% python3 -q
>>> import numpy as np
>>> import numpy.linalg as la
>>> np.set_printoptions(precision=3, suppress=True, linewidth=100)
>>> mat = np.loadtxt("a.csv", delimiter=",")
>>> mat
array([[ 1., -3.,  0.,  0.,  0.,  0.,  0.,  0.,  0.,  0.,  0.],
       [-3.,  1., -3.,  0.,  0.,  0.,  0.,  0.,  0.,  0.,  0.],
       [ 0., -3.,  0., -3.,  0.,  0.,  0.,  0.,  0.,  0.,  0.],
       [ 0.,  0., -3.,  1., -3.,  0.,  0.,  0.,  0.,  0.,  0.],
       [ 0.,  0.,  0., -3.,  1., -3.,  0.,  0.,  0.,  0.,  0.],
       [ 0.,  0.,  0.,  0., -3.,  2., -3.,  0.,  0.,  0.,  0.],
       [ 0.,  0.,  0.,  0.,  0., -3.,  2., -3.,  0.,  0.,  0.],
       [ 0.,  0.,  0.,  0.,  0.,  0., -3.,  1., -3.,  0.,  0.],
       [ 0.,  0.,  0.,  0.,  0.,  0.,  0., -3.,  1., -3.,  0.],
       [ 0.,  0.,  0.,  0.,  0.,  0.,  0.,  0., -3.,  0., -3.],
       [ 0.,  0.,  0.,  0.,  0.,  0.,  0.,  0.,  0., -3.,  2.]])
>>> # symmetric
>>> np.sort(np.abs(la.eigvals(mat)))
array([0.426, 1.179, 1.901, 2.828, 3.11 , 4.158, 4.409, 4.788, 5.289, 6.014, 7.166])
>>> np.trace(mat)
np.float64(12.0)
>>> la.matrix_power(mat, 3)
array([[  28.,  -63.,   18.,  -27.,    0.,    0.,    0.,    0.,    0.,    0.,    0.],
       [ -63.,   46.,  -84.,   18.,  -27.,    0.,    0.,    0.,    0.,    0.,    0.],
       [  18.,  -84.,   18.,  -84.,   18.,  -27.,    0.,    0.,    0.,    0.,    0.],
       [ -27.,   18.,  -84.,   46.,  -90.,   36.,  -27.,    0.,    0.,    0.,    0.],
       [   0.,  -27.,   18.,  -90.,   64., -102.,   45.,  -27.,    0.,    0.,    0.],
       [   0.,    0.,  -27.,   36., -102.,  107., -117.,   45.,  -27.,    0.,    0.],
       [   0.,    0.,    0.,  -27.,   45., -117.,  107., -102.,   36.,  -27.,    0.],
       [   0.,    0.,    0.,    0.,  -27.,   45., -102.,   64.,  -90.,   18.,  -27.],
       [   0.,    0.,    0.,    0.,    0.,  -27.,   36.,  -90.,   46.,  -84.,   27.],
       [   0.,    0.,    0.,    0.,    0.,    0.,  -27.,   18.,  -84.,   27.,  -66.],
       [   0.,    0.,    0.,    0.,    0.,    0.,    0.,  -27.,   27.,  -66.,   44.]])
>>> round(float(la.det(mat)), 3)
-167913.0
>>> round(np.abs(la.eigvals(mat)).max(), 3)
np.float64(7.166)
>>> np.allclose(mat @ mat.T, mat.T @ mat)
True
>>> rng = np.random.default_rng(789)
>>> z = rng.permutation(11)
>>> z
array([ 9,  4,  2,  7,  3, 10,  0,  6,  1,  5,  8])
>>> M2 = mat[z][:, z]
>>> M2
array([[ 0.,  0.,  0.,  0.,  0., -3.,  0.,  0.,  0.,  0., -3.],
       [ 0.,  1.,  0.,  0., -3.,  0.,  0.,  0.,  0., -3.,  0.],
       [ 0.,  0.,  0.,  0., -3.,  0.,  0.,  0., -3.,  0.,  0.],
       [ 0.,  0.,  0.,  1.,  0.,  0.,  0., -3.,  0.,  0., -3.],
       [ 0., -3., -3.,  0.,  1.,  0.,  0.,  0.,  0.,  0.,  0.],
       [-3.,  0.,  0.,  0.,  0.,  2.,  0.,  0.,  0.,  0.,  0.],
       [ 0.,  0.,  0.,  0.,  0.,  0.,  1.,  0., -3.,  0.,  0.],
       [ 0.,  0.,  0., -3.,  0.,  0.,  0.,  2.,  0., -3.,  0.],
       [ 0.,  0., -3.,  0.,  0.,  0., -3.,  0.,  1.,  0.,  0.],
       [ 0., -3.,  0.,  0.,  0.,  0.,  0., -3.,  0.,  2.,  0.],
       [-3.,  0.,  0., -3.,  0.,  0.,  0.,  0.,  0.,  0.,  1.]])
>>> np.diag(M2)
array([0., 1., 0., 1., 1., 2., 1., 2., 1., 2., 1.])
>>> np.sort(np.abs(la.eigvals(M2)))
array([0.426, 1.179, 1.901, 2.828, 3.11 , 4.158, 4.409, 4.788, 5.289, 6.014, 7.166])
>>> np.trace(M2)
np.float64(12.0)
>>> np.allclose(M2, mat)
False
>>> [round(float(la.det(mat[:i, :i])), 2) + 0 for i in range(1, 12)]
[1.0, -8.0, -9.0, 63.0, 144.0, -279.0, -1854.0, 657.0, 17343.0, -5913.0, -167913.0]
>>> np.round(la.eigvalsh(mat).min(), 3)
np.float64(-4.788)
>>> def softmax(z):
...     e = np.exp(z - z.max(axis=-1, keepdims=True))
...     return e / e.sum(axis=-1, keepdims=True)
... 
>>> softmax(mat[0])
array([0.231, 0.004, 0.085, 0.085, 0.085, 0.085, 0.085, 0.085, 0.085, 0.085, 0.085])
>>> scores = mat @ mat.T / np.sqrt(11)
>>> softmax(scores)[0] @ mat
array([ 0.456, -2.435, -0.08 , -1.083, -0.115, -0.092, -0.092, -0.115, -0.115, -0.137, -0.023])
>>> M2 = mat[0, 0] * mat[1:] - np.outer(mat[1:, 0], mat[0])
>>> M2
array([[ 0., -8., -3.,  0.,  0.,  0.,  0.,  0.,  0.,  0.,  0.],
       [ 0., -3.,  0., -3.,  0.,  0.,  0.,  0.,  0.,  0.,  0.],
       [ 0.,  0., -3.,  1., -3.,  0.,  0.,  0.,  0.,  0.,  0.],
       [ 0.,  0.,  0., -3.,  1., -3.,  0.,  0.,  0.,  0.,  0.],
       [ 0.,  0.,  0.,  0., -3.,  2., -3.,  0.,  0.,  0.,  0.],
       [ 0.,  0.,  0.,  0.,  0., -3.,  2., -3.,  0.,  0.,  0.],
       [ 0.,  0.,  0.,  0.,  0.,  0., -3.,  1., -3.,  0.,  0.],
       [ 0.,  0.,  0.,  0.,  0.,  0.,  0., -3.,  1., -3.,  0.],
       [ 0.,  0.,  0.,  0.,  0.,  0.,  0.,  0., -3.,  0., -3.],
       [ 0.,  0.,  0.,  0.,  0.,  0.,  0.,  0.,  0., -3.,  2.]])
>>> mat[:, 0] / mat[0, 0]
array([ 1., -3.,  0.,  0.,  0.,  0.,  0.,  0.,  0.,  0.,  0.])
>>> la.matrix_rank(M2), la.matrix_rank(mat)
(np.int64(10), np.int64(11))
>>> f = np.array([3, -3, 1, 1, 0, -2])
>>> E = f[np.abs(np.subtract.outer(np.arange(6), np.arange(6)))]
>>> E
array([[ 3, -3,  1,  1,  0, -2],
       [-3,  3, -3,  1,  1,  0],
       [ 1, -3,  3, -3,  1,  1],
       [ 1,  1, -3,  3, -3,  1],
       [ 0,  1,  1, -3,  3, -3],
       [-2,  0,  1,  1, -3,  3]])
>>> # symmetric, so the eigenvalues are real
>>> ev, V = la.eigh(E)
>>> la.eigvalsh(E @ E)
array([ 0.131,  2.286,  2.531, 28.414, 48.338, 84.299])
>>> np.round(V.T @ V, 3) + 0
array([[1., 0., 0., 0., 0., 0.],
       [0., 1., 0., 0., 0., 0.],
       [0., 0., 1., 0., 0., 0.],
       [0., 0., 0., 1., 0., 0.],
       [0., 0., 0., 0., 1., 0.],
       [0., 0., 0., 0., 0., 1.]])
>>> la.svd(E, compute_uv=False)
array([9.181, 6.953, 5.331, 1.591, 1.512, 0.362])
>>> np.unique(ev.round(6) + 0, return_counts=True)[1]
array([1, 1, 1, 1, 1, 1])
>>> round(ev.sum(), 3), np.trace(E)
(np.float64(18.0), np.int64(18))
>>> np.round(V @ np.diag(ev) @ V.T, 3) + 0
array([[ 3., -3.,  1.,  1.,  0., -2.],
       [-3.,  3., -3.,  1.,  1.,  0.],
       [ 1., -3.,  3., -3.,  1.,  1.],
       [ 1.,  1., -3.,  3., -3.,  1.],
       [ 0.,  1.,  1., -3.,  3., -3.],
       [-2.,  0.,  1.,  1., -3.,  3.]])
>>> ev
array([-1.591, -1.512, -0.362,  5.331,  6.953,  9.181])
>>> np.abs(V[:, -1])
array([0.288, 0.402, 0.505, 0.505, 0.402, 0.288])
>>> (ev > 1e-8).sum(), (ev < -1e-8).sum()
(np.int64(3), np.int64(3))
